In [1]: import numpy as np

In [2]: import numpy.linalg as la

In [3]: np.set_printoptions(precision=1, suppress=True, linewidth=140)

In [4]: K = np.diag(10 * np.array([4, 1, 9])) + np.array([[0, 1, -1], [1, 1, 0], [-2, -1, 3]])

In [5]: K
Out[5]: 
array([[40,  1, -1],
       [ 1, 11,  0],
       [-2, -1, 93]])

In [6]: Q, r_ = la.qr(K)

In [7]: round(float(np.trace(Q @ Q.T)), 1)
Out[7]: 3.0

In [8]: Q, V = la.qr(K[:, :2])[0], la.qr(K[:, 2:])[0]

In [9]: sig = la.svd(Q.T @ V, compute_uv=False)

In [10]: (sig > 0.9).sum()
Out[10]: np.int64(0)

In [11]: round(float(la.norm(Q @ Q.T - V @ V.T, 2)), 1)
Out[11]: 1.0

In [12]: sig
Out[12]: array([0.1])

In [13]: np.degrees(np.arccos(sig.clip(0, 1)))
Out[13]: array([84.])

In [14]: E = np.load("sample11.npy")

In [15]: print(E)
[[ 2.7 -0.6  1.6]
 [-0.6 -7.   0.1]
 [ 1.6  0.1 -7.8]]

In [16]: # symmetric

In [17]: Q, V = la.qr(E[:, :1])[0], la.qr(E[:, 1:])[0]

In [18]: sig = la.svd(Q.T @ V, compute_uv=False)

In [19]: (sig > 0.9).sum()
Out[19]: np.int64(0)

In [20]: print(np.degrees(np.arccos(sig.clip(0, 1))))
[70.1]

In [21]: np.round(la.norm(Q @ Q.T - V @ V.T, 2), 1)
Out[21]: np.float64(1.0)

In [22]: vals, V = la.eigh(E)

In [23]: np.round(V.T @ V, 1) + 0
Out[23]: 
array([[1., 0., 0.],
       [0., 1., 0.],
       [0., 0., 1.]])

In [24]: la.eigvalsh(E @ E)
Out[24]: array([ 8.8, 49. , 65.2])

In [25]: np.abs(V[:, -1]).round(6).argmax()
Out[25]: np.int64(0)

In [26]: (vals > 1e-8).sum(), (vals < -1e-8).sum()
Out[26]: (np.int64(1), np.int64(2))

In [27]: V @ np.diag(vals) @ V.T
Out[27]: 
array([[ 2.7, -0.6,  1.6],
       [-0.6, -7. ,  0.1],
       [ 1.6,  0.1, -7.8]])

In [28]: w1 = np.array([[3, 4], [5, 5], [1, 3]])

In [29]: beta = np.array([1, 1])

In [30]: act = np.maximum(E @ w1 + beta, 0)

In [31]: (act > 0).mean(axis=0)
Out[31]: array([0.3, 0.3])

In [32]: la.matrix_rank(act)
Out[32]: np.int64(1)

In [33]: W2 = np.array([[3, 1], [2, 2]])

In [34]: (act @ W2).round(6).argmax(axis=1)
Out[34]: array([0, 0, 0])

In [35]: print(np.trace(E))
-12.1

In [36]: np.allclose(E @ E.T, E.T @ E)
Out[36]: True

In [37]: (E - E.T) / 2
Out[37]: 
array([[0., 0., 0.],
       [0., 0., 0.],
       [0., 0., 0.]])

In [38]: (E + E.T) / 2
Out[38]: 
array([[ 2.7, -0.6,  1.6],
       [-0.6, -7. ,  0.1],
       [ 1.6,  0.1, -7.8]])

In [39]: print(np.allclose(E, E.T))
True

In [40]: assert E == E.T
Traceback (most recent call last):
  Cell In[40], line 1
    assert E == E.T
ValueError: The truth value of an array with more than one element is ambiguous. Use a.any() or a.all()


In [41]: W0 = np.load("run2.npy")

In [42]: W0
Out[42]: 
array([[2, 2, 2, 2],
       [2, 4, 4, 4],
       [2, 4, 6, 6],
       [2, 4, 6, 8]])

In [43]: # symmetric

In [44]: P = np.triu(np.array([[-4, 5, 3, 1], [-4, -7, -1, 5], [2, 0, -8, -7], [7, -2, -8, 9]]), 1) + np.eye(4)

In [45]: Y = P @ W0 @ la.inv(P)

In [46]: np.trace(Y), np.trace(W0)
Out[46]: (np.float64(20.0), np.int64(20))

In [47]: Y
Out[47]: 
array([[  20.,  -62.,  -76., -194.],
       [  10.,  -30.,  -32.,  -46.],
       [ -12.,   36.,   36.,   34.],
       [   2.,   -6.,   -6.,   -6.]])

In [48]: np.poly(Y)
Out[48]: array([  1., -20.,  60., -56.,  16.])
